>>> import numpy as np
>>> from numpy import linalg as LA
>>> np.set_printoptions(precision=2, suppress=True, linewidth=140)
>>> E = np.load("x.npy")
>>> E
array([[1, 0, 2, 0],
       [0, 0, 0, 0],
       [2, 0, 4, 0],
       [0, 0, 0, 9]])
>>> LA.cond(E) > 100
np.True_
>>> LA.matrix_rank(E, rtol=0.1)
np.int64(2)
>>> np.argsort(-LA.norm(E, axis=0).round(6), kind="stable")[:3]
array([3, 2, 0])
>>> q, _ = LA.qr(np.array([[0.6, -0.2, -0.1], [0.7, 0.0, 0.2], [0.8, 0.2, 0.6]]))
>>> F = q[:, :3]
>>> F
array([[-0.49,  0.77,  0.41],
       [-0.57,  0.07, -0.82],
       [-0.66, -0.64,  0.41]])
>>> x = np.array([0, -2, -1])
>>> [p for p in range(1, 25) if np.allclose(LA.matrix_power(F, p), np.eye(3))]
[]
>>> 3 - LA.matrix_rank(F - np.eye(3), tol=1e-8)
np.int64(1)
>>> B = LA.inv(F)
>>> LA.det(F) * B
array([[-0.49, -0.57, -0.66],
       [ 0.77,  0.07, -0.64],
       [ 0.41, -0.82,  0.41]])
>>> (np.abs(B) > 1e-9).astype(int)
array([[1, 1, 1],
       [1, 1, 1],
       [1, 1, 1]])
>>> np.round(F @ B, 2) + 0
array([[1., 0., 0.],
       [0., 1., 0.],
       [0., 0., 1.]])
>>> np.round(LA.det(F) * LA.det(B), 2)
np.float64(1.0)
>>> np.round(LA.slogdet(F)[0], 2)
np.float64(1.0)
>>> M = np.load("case19.npy")
>>> M
array([[ 4, -5, -4],
       [-4, -2, -5],
       [-1,  3, -5],
       [ 5,  4, -2]])
>>> B = np.c_[M[:, :1] @ np.array([[0]]), np.array([0, -3, 3, -2])]
>>> B
array([[ 0,  0],
       [ 0, -3],
       [ 0,  3],
       [ 0, -2]])
>>> LA.norm(LA.qr(M)[0].T @ B, axis=0) ** 2 / ((B ** 2).sum(axis=0) + 1e-12)
array([0.  , 0.05])
>>> LA.matrix_rank(np.c_[M, B])
np.int64(4)
>>> q, vecs = LA.qr(M[:, :1])[0], LA.qr(M[:, 1:])[0]
>>> sigma = LA.svd(q.T @ vecs, compute_uv=False)
>>> sigma
array([0.09])
>>> np.degrees(np.arccos(sigma.clip(0, 1)))
array([84.66])
